$ ipython --no-banner

In [1]: import numpy as np

In [2]: import numpy.linalg as la

In [3]: np.set_printoptions(precision=1, suppress=True, linewidth=160, legacy="1.25")

In [4]: def rd(a):
   ...:     return np.round(a, 1) + 0
   ...: 

In [5]: X = np.load("data.npy")

In [6]: X
Out[6]: 
array([[ 0.7,  0.7, -0.5, -0.6,  0.3,  0.1, -0.5, -0.9, -0.1, -1.3],
       [-0.7, -0.6,  1. ,  0.5,  0. ,  0. ,  0. ,  1.3,  0.9,  1.7],
       [ 0.7, -0.1,  0.2,  0.6,  0.4, -0.8,  0.1, -0.2,  0.1, -0.7],
       [-0.5,  0.3,  0.2,  0.2, -1.4,  0.7,  0.6,  0.1,  0.6,  0.8],
       [-0.6, -0.4, -0.9,  0.1, -0.3,  0.3, -0.2, -0.5, -0.9, -0.4],
       [ 1.3,  0.5, -0.7, -0.9, -0.6,  0.3, -0.1, -0.7, -0.4, -2. ],
       [ 0. , -0.1, -0.5,  0.2,  0.1, -0.5,  0.2, -0.7, -0.7, -1.1],
       [-0.5, -0.5, -0.5,  0.8, -0.6,  0.2, -0.2, -0.1, -0.1,  0.4],
       [-0.8, -0.9, -1. ,  0.6, -1.2,  0.4, -0.7, -0.2, -0.5,  0.7],
       [ 1.4, -0.2,  1. ,  0.7,  0.4, -0.9, -0.3, -0.2,  0.1, -0.7],
       [ 0.5, -0.5,  0. ,  0.3,  0.8, -0.2, -0.5, -0.4,  0.1, -0.4],
       [ 0.2,  0. , -0.2,  0.1, -0.3, -0.5, -0.3, -0.3, -0.6, -0.7]])

In [7]: gram = X.T @ X

In [8]: la.matrix_rank(gram)
Out[8]: 10

In [9]: rd(la.eigvalsh(gram)[::-1])
Out[9]: array([24.6, 12. ,  6. ,  2.9,  1.5,  0.7,  0.4,  0.2,  0.1,  0. ])

In [10]: rd(la.svd(X, compute_uv=False) ** 2)
Out[10]: array([24.6, 12. ,  6. ,  2.9,  1.5,  0.7,  0.4,  0.2,  0.1,  0. ])

In [11]: (X @ X.T).shape
Out[11]: (12, 12)

In [12]: rd(np.trace(gram)), rd((X ** 2).sum())
Out[12]: (48.4, 48.4)

In [13]: np.allclose(gram, gram.T)
Out[13]: True

In [14]: m1 = np.load("arr.npy")

In [15]: m1
Out[15]: 
array([[ 3,  0,  0, -3,  0,  2,  0,  0, -2],
       [ 0,  0, -1,  0,  3,  0,  0,  1,  0],
       [ 0, -1, -1,  0,  1,  0, -2,  3,  0],
       [-1,  0,  0, -3,  0,  0,  0,  0, -2],
       [ 0, -1,  1,  0,  3,  0, -2,  1,  0],
       [-1,  0,  0, -1,  0,  1,  0,  0, -3],
       [ 0,  1,  3,  0, -2,  0,  1, -3,  0],
       [ 0,  0, -2,  0, -2,  0, -1,  3,  0],
       [ 3,  0,  0,  1,  0, -2,  0,  0, -3]])

In [16]: # 2 blocks once reordered

In [17]: rd(np.sort(la.eigvals(m1).real))
Out[17]: array([-3.5, -3.5, -1.2,  0.5,  0.9,  2.5,  2.5,  3. ,  3. ])

In [18]: m1 @ m1
Out[18]: 
array([[  4,   0,   0,  -4,   0,  12,   0,   0,   0],
       [  0,  -2,   2,   0,   6,   0,  -5,   3,   0],
       [  0,  -2,  -9,   0,  -3,   0,  -5,  12,   0],
       [ -6,   0,   0,  10,   0,   2,   0,   0,  14],
       [  0,  -6,  -5,   0,   9,   0, -11,  14,   0],
       [-12,   0,   0,   2,   0,   5,   0,   0,  10],
       [  0,   0,   3,   0,   4,   0,   2,  -4,   0],
       [  0,   3,  -9,   0, -12,   0,   4,   4,   0],
       [  1,   0,   0, -13,   0,  10,   0,   0,   7]])

In [19]: (m1 != 0).astype(int)
Out[19]: 
array([[1, 0, 0, 1, 0, 1, 0, 0, 1],
       [0, 0, 1, 0, 1, 0, 0, 1, 0],
       [0, 1, 1, 0, 1, 0, 1, 1, 0],
       [1, 0, 0, 1, 0, 0, 0, 0, 1],
       [0, 1, 1, 0, 1, 0, 1, 1, 0],
       [1, 0, 0, 1, 0, 1, 0, 0, 1],
       [0, 1, 1, 0, 1, 0, 1, 1, 0],
       [0, 0, 1, 0, 1, 0, 1, 1, 0],
       [1, 0, 0, 1, 0, 1, 0, 0, 1]])

In [20]: gram = m1.T @ m1

In [21]: np.allclose(gram, gram.T)
Out[21]: True

In [22]: la.matrix_rank(gram)
Out[22]: 9

In [23]: gram
Out[23]: 
array([[ 20,   0,   0,  -2,   0,  -1,   0,   0, -10],
       [  0,   3,   3,   0,  -6,   0,   5,  -7,   0],
       [  0,   3,  16,   0,  -3,   0,   5, -18,   0],
       [ -2,   0,   0,  20,   0,  -9,   0,   0,  12],
       [  0,  -6,  -3,   0,  27,   0,  -8,   9,   0],
       [ -1,   0,   0,  -9,   0,   9,   0,   0,  -1],
       [  0,   5,   5,   0,  -8,   0,  10, -14,   0],
       [  0,  -7, -18,   0,   9,   0, -14,  29,   0],
       [-10,   0,   0,  12,   0,  -1,   0,   0,  26]])

In [24]: np.trace(gram), (m1 ** 2).sum()
Out[24]: (160, 160)

In [25]: rd(la.eigvalsh(gram)[::-1])
Out[25]: array([54.6, 40.5, 23.2, 21.4, 10.5,  6.6,  2.5,  0.4,  0. ])

In [26]: A = np.loadtxt("dump.csv", delimiter=",")

In [27]: A
Out[27]: 
array([[ -2., -10.,  -2.,   5.,  25.,   5.],
       [  0.,  -4.,  -2.,   0.,  10.,   5.],
       [ -8., -10.,  -6.,  20.,  25.,  15.],
       [  1.,   5.,   1.,  -5., -25.,  -5.],
       [  0.,   2.,   1.,   0., -10.,  -5.],
       [  4.,   5.,   3., -20., -25., -15.]])

In [28]: rng = np.random.default_rng(8299)

In [29]: z = rng.permutation(6)

In [30]: z
Out[30]: array([0, 3, 4, 5, 1, 2])

In [31]: other = A[z][:, z]

In [32]: rd(la.det(other)), rd(la.det(A[z]))
Out[32]: (21125.0, 21125.0)

In [33]: np.trace(other)
Out[33]: -42.0

In [34]: np.allclose(other, A)
Out[34]: False

In [35]: rd(np.sort(np.abs(la.eigvals(A))))
Out[35]: array([ 1.2,  1.2,  4.9,  9.1,  9.1, 37.3])

In [36]: (A - A.T) / 2
Out[36]: 
array([[  0. ,  -5. ,   3. ,   2. ,  12.5,   0.5],
       [  5. ,   0. ,   4. ,  -2.5,   4. ,   0. ],
       [ -3. ,  -4. ,   0. ,   9.5,  12. ,   6. ],
       [ -2. ,   2.5,  -9.5,   0. , -12.5,   7.5],
       [-12.5,  -4. , -12. ,  12.5,   0. ,  10. ],
       [ -0.5,   0. ,  -6. ,  -7.5, -10. ,   0. ]])

In [37]: (A + A.T) / 2
Out[37]: 
array([[ -2. ,  -5. ,  -5. ,   3. ,  12.5,   4.5],
       [ -5. ,  -4. ,  -6. ,   2.5,   6. ,   5. ],
       [ -5. ,  -6. ,  -6. ,  10.5,  13. ,   9. ],
       [  3. ,   2.5,  10.5,  -5. , -12.5, -12.5],
       [ 12.5,   6. ,  13. , -12.5, -10. , -15. ],
       [  4.5,   5. ,   9. , -12.5, -15. , -15. ]])

In [38]: np.trace(A)
Out[38]: -42.0

In [39]: la.determinant(A)
Traceback (most recent call last):
  Cell In[39], line 1
    la.determinant(A)
AttributeError: module 'numpy.linalg' has no attribute 'determinant'


In [40]: rd(la.det(A))
Out[40]: 21125.0

In [41]: A.inv()
Traceback (most recent call last):
  Cell In[41], line 1
    A.inv()
AttributeError: 'numpy.ndarray' object has no attribute 'inv'
